% ipython --no-banner

In [1]: import numpy as np

In [2]: np.set_printoptions(precision=1, suppress=True, linewidth=140)

In [3]: tidy = lambda a: np.round(a, 1) + 0

In [4]: arr = np.array([[3, 1, 0, 5, 3, 0], [5, 2, 5, 5, 0, 3], [3, 0, 4, 2, 0, 4]])

In [5]: arr[:, 5] = -3 * arr[:, 2]

In [6]: print(arr)
[[  3   1   0   5   3   0]
 [  5   2   5   5   0 -15]
 [  3   0   4   2   0 -12]]

In [7]: Uu, sigma, vt = np.linalg.svd(arr, full_matrices=False)

In [8]: print(tidy(np.abs(vt[0])))
[0.3 0.1 0.3 0.3 0.  0.9]

In [9]: print(tidy(np.cumsum(sigma ** 2) / np.sum(sigma ** 2)))
[0.9 1.  1. ]

In [10]: print((sigma > 1e-8).sum())
3

In [11]: print(np.allclose(Uu * sigma @ vt, arr))
True

In [12]: print(tidy(sigma))
[21.9  6.5  1.2]

In [13]: C2 = arr.T @ arr

In [14]: print(np.allclose(C2, C2.T))
True

In [15]: print(C2)
[[  43   13   37   46    9 -111]
 [  13    5   10   15    3  -30]
 [  37   10   41   33    0 -123]
 [  46   15   33   54   15  -99]
 [   9    3    0   15    9    0]
 [-111  -30 -123  -99    0  369]]

In [16]: print((arr @ arr.T).shape)
(3, 3)

In [17]: print(np.linalg.matrix_rank(C2))
3

In [18]: A = np.minimum.outer(np.arange(1, 11), np.arange(1, 11)) * -2

In [19]: print(A)
[[ -2  -2  -2  -2  -2  -2  -2  -2  -2  -2]
 [ -2  -4  -4  -4  -4  -4  -4  -4  -4  -4]
 [ -2  -4  -6  -6  -6  -6  -6  -6  -6  -6]
 [ -2  -4  -6  -8  -8  -8  -8  -8  -8  -8]
 [ -2  -4  -6  -8 -10 -10 -10 -10 -10 -10]
 [ -2  -4  -6  -8 -10 -12 -12 -12 -12 -12]
 [ -2  -4  -6  -8 -10 -12 -14 -14 -14 -14]
 [ -2  -4  -6  -8 -10 -12 -14 -16 -16 -16]
 [ -2  -4  -6  -8 -10 -12 -14 -16 -18 -18]
 [ -2  -4  -6  -8 -10 -12 -14 -16 -18 -20]]

In [20]: vals, V = np.linalg.eigh(A)

In [21]: x0 = np.array([-7, -1, 6, -6, -7, -9, -5, -2, -9, -9])

In [22]: print(tidy(np.linalg.eigvalsh(A[1:, 1:])))
[-89.2  -9.8  -3.5  -1.8  -1.2  -0.8  -0.7  -0.6  -0.5]

In [23]: print(np.abs(A).sum(axis=1).max(), tidy(np.abs(vals).max()))
110 89.5

In [24]: print(tidy(x0 @ A @ x0 / (x0 @ x0)), tidy(vals[0]), tidy(vals[-1]))
-55.6 -89.5 -0.5

In [25]: print(tidy(V * np.abs(vals) @ V.T))
[[ 2.  2.  2.  2.  2.  2.  2.  2.  2.  2.]
 [ 2.  4.  4.  4.  4.  4.  4.  4.  4.  4.]
 [ 2.  4.  6.  6.  6.  6.  6.  6.  6.  6.]
 [ 2.  4.  6.  8.  8.  8.  8.  8.  8.  8.]
 [ 2.  4.  6.  8. 10. 10. 10. 10. 10. 10.]
 [ 2.  4.  6.  8. 10. 12. 12. 12. 12. 12.]
 [ 2.  4.  6.  8. 10. 12. 14. 14. 14. 14.]
 [ 2.  4.  6.  8. 10. 12. 14. 16. 16. 16.]
 [ 2.  4.  6.  8. 10. 12. 14. 16. 18. 18.]
 [ 2.  4.  6.  8. 10. 12. 14. 16. 18. 20.]]

In [26]: out = np.array([[0], [2], [2], [1], [2], [2]])

In [27]: W0 = np.block([[np.zeros((6, 6)), out], [out.T, np.zeros((1, 1))]])

In [28]: print(W0)
[[0. 0. 0. 0. 0. 0. 0.]
 [0. 0. 0. 0. 0. 0. 2.]
 [0. 0. 0. 0. 0. 0. 2.]
 [0. 0. 0. 0. 0. 0. 1.]
 [0. 0. 0. 0. 0. 0. 2.]
 [0. 0. 0. 0. 0. 0. 2.]
 [0. 2. 2. 1. 2. 2. 0.]]

In [29]: print(np.linalg.matrix_rank(W0, rtol=0.1))
2

In [30]: print(tidy(np.linalg.norm(W0, 2) / np.linalg.norm(W0)))
0.7

In [31]: print(np.argsort(-np.linalg.norm(W0, axis=0).round(6), kind="stable")[:3])
[6 1 2]

In [32]: E = np.loadtxt("mat.csv", delimiter=",")

In [33]: print(E)
[[  6.3   0.3  -0.3  -0.7  -0.6  -2.4  -1.4]
 [ -2.    0.9  -5.    0.5  -0.4   6.6   0.6]
 [  0.8   0.6  -0.2   1.6  -0.2   4.3  -0.1]
 [  8.4   0.7   0.8   0.5   0.8  -1.5   0.5]
 [ -6.4  -0.1   4.2   0.9  -0.8  -1.8   0.7]
 [-11.3   0.5  -2.3  -1.5   1.1  -2.9  -0.5]
 [  8.2   0.    0.7  -1.2   1.1   5.4   1.3]
 [  5.6   0.3  -2.9  -3.2  -0.4   2.    1.3]
 [ 11.4  -0.4  -0.9   1.1  -2.8  -0.9  -0.3]
 [  5.4  -0.5  -0.3  -1.2   5.1  -3.8  -0.9]
 [  1.   -0.4   3.6  -0.3   1.5   4.4  -0.9]
 [ -0.1  -1.    0.2   0.6   3.1  -1.9   0.7]
 [ -1.4  -0.4  -0.2  -0.4  -1.4  -5.    2.3]
 [ -5.9   1.9   6.3  -1.6  -0.9  -5.5   0.3]]

In [34]: labels = E[:, 6] > np.median(E[:, 6])

In [35]: r0 = E[labels].mean(axis=0) - E[~labels].mean(axis=0)

In [36]: print(tidy((((E - E.mean(axis=0)) @ r0 > 0) == labels).mean()))
0.6

In [37]: proj = E @ np.linalg.solve(E.T @ E, E.T)

In [38]: print(np.linalg.matrix_rank(np.eye(14) - proj))
7

In [39]: print(tidy(np.diag(proj)))
[0.3 0.6 0.3 0.5 0.3 0.5 0.5 0.6 0.5 0.6 0.5 0.4 0.6 0.8]

In [40]: print(tidy(proj @ E[:, 1]))
[ 0.3  0.9  0.6  0.7 -0.1  0.5  0.   0.3 -0.4 -0.5 -0.4 -1.  -0.4  1.9]

In [41]: m1 = np.load("a.npy")

In [42]: print(m1)
[[-1.   0.  -0.1  1.1  1.2 -3.1 -1.1]
 [ 0.  -0.4  0.1 -0.9 -1.   0.5  1. ]
 [-0.1  0.2  0.   0.2  0.1  0.   0. ]
 [ 2.1 -0.4  0.1 -2.1 -1.6  3.6  1.9]
 [ 1.3 -0.6  0.1 -1.3 -1.2  2.5  1.5]
 [-0.2 -0.3  0.1 -0.9 -0.2  0.4  0.7]
 [-0.8 -0.2  0.  -0.1  0.6  0.   0.1]
 [-0.5  0.2 -0.2  0.5  0.4 -1.6 -0.5]
 [-0.3  0.1  0.   0.6  0.3  0.1 -0.1]
 [-1.2 -0.3 -0.3  1.2  1.  -2.5 -1.2]
 [-1.  -0.6 -0.4  0.9  1.7 -2.7 -1.5]
 [-0.3  0.3  0.1  0.6  0.3 -0.6 -0.7]
 [-0.6 -0.1  0.   0.8  1.  -1.6 -1.2]
 [-2.  -0.4  0.6  2.   1.  -4.1 -1.3]
 [-2.4  0.   0.1  1.8  2.2 -4.  -1.4]
 [ 1.2  0.1  0.1 -1.6 -0.5  1.7  1.4]
 [ 1.7  0.4  0.  -1.6 -1.1  3.3  1.3]
 [ 0.6 -0.2 -0.1 -0.2 -0.1 -0.3 -0.1]
 [ 0.3 -0.7  0.1 -0.3 -0.7  0.8  0.1]
 [-0.5  0.4 -0.1  0.4  0.7 -0.3 -0.3]
 [ 1.2  0.1 -0.1 -1.  -1.3  2.   1. ]
 [ 0.4  0.  -0.1  0.   0.3  0.4  0.4]
 [-0.1 -0.3  0.1 -0.1  1.2 -0.6 -0.5]]

In [43]: x0 = np.array([2, 1, 2, 2, 2, 1, 1])

In [44]: y = m1 @ x0

In [45]: print(tidy(np.linalg.solve(m1.T @ m1, m1.T @ y)))
[2. 1. 2. 2. 2. 1. 1.]

In [46]: print(tidy(np.linalg.pinv(m1) @ m1))
[[1. 0. 0. 0. 0. 0. 0.]
 [0. 1. 0. 0. 0. 0. 0.]
 [0. 0. 1. 0. 0. 0. 0.]
 [0. 0. 0. 1. 0. 0. 0.]
 [0. 0. 0. 0. 1. 0. 0.]
 [0. 0. 0. 0. 0. 1. 0.]
 [0. 0. 0. 0. 0. 0. 1.]]

In [47]: print(tidy(np.linalg.lstsq(m1, y)[0]))
[2. 1. 2. 2. 2. 1. 1.]

In [48]: rng = np.random.default_rng(30)

In [49]: y = y + 0.3 * rng.normal(size=23)

In [50]: print(tidy(y))
[-1.3 -2.3  0.3  2.   1.1 -0.9 -1.  -1.1  1.3 -2.3 -2.4  0.5 -0.4 -2.6 -1.8  1.7  3.4  0.3 -1.   0.7  0.8  1.5  0.9]

In [51]: c, *_ = np.linalg.lstsq(m1, y)

In [52]: print(tidy(m1.T @ (y - m1 @ c)))
[0. 0. 0. 0. 0. 0. 0.]

In [53]: print([round(float(np.linalg.norm(np.linalg.solve(m1.T @ m1 + lam * np.eye(7), m1.T @ y))), 2) for lam in (0, 1, 10, 100)])
[3.89, 2.16, 0.75, 0.28]

In [54]: print(tidy(np.linalg.norm(y - m1 @ c)))
1.0

In [55]: C2 = np.cov(m1, rowvar=False)

In [56]: print(np.argwhere(np.triu(np.abs(np.corrcoef(m1.T)) > 0.8, 1)))
[[0 3]
 [0 4]
 [0 5]
 [0 6]
 [3 4]
 [3 5]
 [3 6]
 [4 5]
 [4 6]
 [5 6]]

In [57]: print(tidy(np.corrcoef(m1.T)))
[[ 1.   0.   0.  -0.9 -0.9  0.9  0.9]
 [ 0.   1.  -0.1  0.1  0.1  0.1  0. ]
 [ 0.  -0.1  1.   0.  -0.2  0.   0.2]
 [-0.9  0.1  0.   1.   0.9 -0.9 -1. ]
 [-0.9  0.1 -0.2  0.9  1.  -0.9 -0.9]
 [ 0.9  0.1  0.  -0.9 -0.9  1.   0.9]
 [ 0.9  0.   0.2 -1.  -0.9  0.9  1. ]]

In [58]: print(tidy(m1.std(axis=0)))
[1.1 0.3 0.2 1.1 1.  2.1 1. ]

In [59]: x0 = np.array([2, 2, 3, 0, 2, -1, 3])

In [60]: h1 = np.maximum(m1 @ x0, 0)

In [61]: print(tidy(m1.T @ h1))
[ 18.2  -0.6   0.7 -19.6  -9.8  30.3  17.7]

In [62]: print(tidy(np.maximum(m1 @ x0, 0) - np.maximum(-m1 @ x0, 0)))
[-0.1  0.   0.4  2.6  1.3  0.6 -0.5 -0.3 -0.2 -3.  -2.8 -0.6 -1.4 -0.8 -0.3  4.4  2.6  0.3 -2.4  0.3  0.7  1.9  1. ]

In [63]: print(tidy(np.tanh(m1 @ x0)))
[-0.1  0.   0.4  1.   0.9  0.5 -0.5 -0.3 -0.2 -1.  -1.  -0.5 -0.9 -0.7 -0.3  1.   1.   0.3 -1.   0.3  0.6  1.   0.8]

In [64]: proj = m1 @ np.linalg.solve(m1.T @ m1, m1.T)

In [65]: print(np.allclose(proj @ proj, proj))
True

In [66]: print(tidy(proj @ m1[:, 4]))
[ 1.2 -1.   0.1 -1.6 -1.2 -0.2  0.6  0.4  0.3  1.   1.7  0.3  1.   1.   2.2 -0.5 -1.1 -0.1 -0.7  0.7 -1.3  0.3  1.2]

In [67]: print(tidy(np.diag(proj)))
[0.3 0.4 0.  0.3 0.4 0.3 0.3 0.2 0.3 0.3 0.5 0.2 0.2 0.7 0.4 0.4 0.2 0.2 0.4 0.1 0.1 0.4 0.5]

In [68]: print(tidy(np.linalg.eigvalsh(proj)))
[0. 0. 0. 0. 0. 0. 0. 0. 0. 0. 0. 0. 0. 0. 0. 0. 1. 1. 1. 1. 1. 1. 1.]

In [69]: Ac = m1 - m1.mean(axis=0)

In [70]: V = np.linalg.svd(Ac)[2][:1]

In [71]: out = Ac - Ac @ V.T @ V

In [72]: print(tidy(np.cov(Ac @ V.T, rowvar=False)))
8.6

In [73]: print(tidy(np.diag(V.T @ V)))
[0.1 0.  0.  0.1 0.1 0.5 0.1]

In [74]: print(tidy(out.std(axis=0)))
[0.3 0.3 0.2 0.3 0.4 0.2 0.3]

In [75]: print(tidy((Ac @ V.T).std(axis=0)))
[2.9]

In [76]: X = np.loadtxt("out8.csv", delimiter=",")

In [77]: print(X)
[[1.  0.7 0.5 0.3 0.2 0.2 0.1 0.1 0.1]
 [0.7 1.  0.7 0.5 0.3 0.2 0.2 0.1 0.1]
 [0.5 0.7 1.  0.7 0.5 0.3 0.2 0.2 0.1]
 [0.3 0.5 0.7 1.  0.7 0.5 0.3 0.2 0.2]
 [0.2 0.3 0.5 0.7 1.  0.7 0.5 0.3 0.2]
 [0.2 0.2 0.3 0.5 0.7 1.  0.7 0.5 0.3]
 [0.1 0.2 0.2 0.3 0.5 0.7 1.  0.7 0.5]
 [0.1 0.1 0.2 0.2 0.3 0.5 0.7 1.  0.7]
 [0.1 0.1 0.1 0.2 0.2 0.3 0.5 0.7 1. ]]

In [78]: labels = rng.permutation(9)

In [79]: out = X[:, labels] * rng.choice([-1, 1], 9)

In [80]: print(out)
[[ 0.1  0.1 -0.5 -0.2 -1.  -0.3 -0.2  0.7 -0.1]
 [ 0.1  0.2 -0.7 -0.2 -0.7 -0.5 -0.3  1.  -0.1]
 [ 0.1  0.2 -1.  -0.3 -0.5 -0.7 -0.5  0.7 -0.2]
 [ 0.2  0.3 -0.7 -0.5 -0.3 -1.  -0.7  0.5 -0.2]
 [ 0.2  0.5 -0.5 -0.7 -0.2 -0.7 -1.   0.3 -0.3]
 [ 0.3  0.7 -0.3 -1.  -0.2 -0.5 -0.7  0.2 -0.5]
 [ 0.5  1.  -0.2 -0.7 -0.1 -0.3 -0.5  0.2 -0.7]
 [ 0.7  0.7 -0.2 -0.5 -0.1 -0.2 -0.3  0.1 -1. ]
 [ 1.   0.5 -0.1 -0.3 -0.1 -0.2 -0.2  0.1 -0.7]]

In [81]: Uu, _, vt = np.linalg.svd(X.T @ out)

In [82]: print(tidy(np.linalg.lstsq(X, out)[0]))
[[ 0.  0.  0.  0. -1.  0.  0.  0.  0.]
 [ 0.  0.  0.  0.  0.  0.  0.  1.  0.]
 [ 0.  0. -1.  0.  0.  0.  0.  0.  0.]
 [ 0.  0.  0.  0.  0. -1.  0.  0.  0.]
 [ 0.  0.  0.  0.  0.  0. -1.  0.  0.]
 [ 0.  0.  0. -1.  0.  0.  0.  0.  0.]
 [ 0.  1.  0.  0.  0.  0.  0.  0.  0.]
 [ 0.  0.  0.  0.  0.  0.  0.  0. -1.]
 [ 1.  0.  0.  0.  0.  0.  0.  0.  0.]]

In [83]: print(labels)
[8 6 2 5 0 3 4 1 7]

In [84]: np.linalg.determinant(out)
Traceback (most recent call last):
  Cell In[84], line 1
    np.linalg.determinant(out)
AttributeError: module 'numpy.linalg' has no attribute 'determinant'


In [85]: print(np.allclose(out @ out.T, out.T @ out))
False

In [86]: print(tidy(np.linalg.det(out)))
0.0

In [87]: print(tidy(out @ out))
[[-0.1 -0.6  1.   1.   0.4  1.3  1.5 -0.6  0.1]
 [ 0.1 -0.5  1.   1.   0.4  1.2  1.3 -0.6 -0.1]
 [-0.4 -1.1  1.5  1.5  0.6  1.6  1.7 -0.9  0.5]
 [-0.7 -1.5  1.2  1.9  0.4  1.6  1.8 -0.7  0.9]
 [-1.  -1.7  1.   1.8  0.2  1.5  1.7 -0.5  1.2]
 [-1.  -1.4  0.8  1.6 -0.1  1.4  1.5 -0.1  1.1]
 [-0.9 -1.   0.   0.9 -0.7  0.7  0.8  0.6  0.8]
 [-1.1 -0.9  0.   0.8 -0.8  0.5  0.7  0.6  0.9]
 [-0.7 -0.6 -0.3  0.4 -1.1  0.2  0.4  0.8  0.6]]

In [88]: assert out == out.T
Traceback (most recent call last):
  Cell In[88], line 1
    assert out == out.T
ValueError: The truth value of an array with more than one element is ambiguous. Use a.any() or a.all()


In [89]: print(np.allclose(out, out.T))
False

In [90]: print(np.trace(out))
-3.0

In [91]: print(tidy(np.abs(np.linalg.eigvals(out)).max()))
1.9

In [92]: out.inv()
Traceback (most recent call last):
  Cell In[92], line 1
    out.inv()
AttributeError: 'numpy.ndarray' object has no attribute 'inv'


In [93]: labels = rng.permutation(9)

In [94]: print(labels)
[7 4 1 2 8 6 5 3 0]

In [95]: out = X[labels][:, labels]

In [96]: print(np.trace(out))
9.0

In [97]: print(tidy(np.sort(np.abs(np.linalg.eigvals(out)))))
[0.1 0.2 0.2 0.3 0.4 0.6 1.1 2.  4. ]

In [98]: print(out)
[[1.  0.3 0.1 0.2 0.7 0.7 0.5 0.2 0.1]
 [0.3 1.  0.3 0.5 0.2 0.5 0.7 0.7 0.2]
 [0.1 0.3 1.  0.7 0.1 0.2 0.2 0.5 0.7]
 [0.2 0.5 0.7 1.  0.1 0.2 0.3 0.7 0.5]
 [0.7 0.2 0.1 0.1 1.  0.5 0.3 0.2 0.1]
 [0.7 0.5 0.2 0.2 0.5 1.  0.7 0.3 0.1]
 [0.5 0.7 0.2 0.3 0.3 0.7 1.  0.5 0.2]
 [0.2 0.7 0.5 0.7 0.2 0.3 0.5 1.  0.3]
 [0.1 0.2 0.7 0.5 0.1 0.1 0.2 0.3 1. ]]

In [99]: print(tidy(np.linalg.det(out)), tidy(np.linalg.det(X[labels])))
0.0 0.0

In [100]: print(np.allclose(out, X))
False

In [101]: print(np.diag(out))
[1. 1. 1. 1. 1. 1. 1. 1. 1.]

In [102]: W = np.array([[6, -6],
     ...:     [-6, 8],
     ...:     [-5, 1],
     ...:     [-3, 3],
     ...:     [-6, 0],
     ...:     [-4, -3],
     ...:     [1, 8],
     ...:     [-4, -6],
     ...:     [3, 8]])

In [103]: c = np.array([1, 1])

In [104]: act = np.maximum(X @ W + c, 0)

In [105]: print(tidy(act))
[[0.  2.4]
 [0.  8.2]
 [0.  7. ]
 [0.  8.2]
 [0.  6.5]
 [0.  5.2]
 [0.  8.8]
 [0.  5.7]
 [0.  8.8]]

In [106]: print((act > 0).mean(axis=0))
[0. 1.]

In [107]: print((act > 0).astype(int))
[[0 1]
 [0 1]
 [0 1]
 [0 1]
 [0 1]
 [0 1]
 [0 1]
 [0 1]
 [0 1]]

In [108]: C = np.array([[2, -3], [3, -3]])

In [109]: print(W @ C)
[[ -6   0]
 [ 12  -6]
 [ -7  12]
 [  3   0]
 [-12  18]
 [-17  21]
 [ 26 -27]
 [-26  30]
 [ 30 -33]]
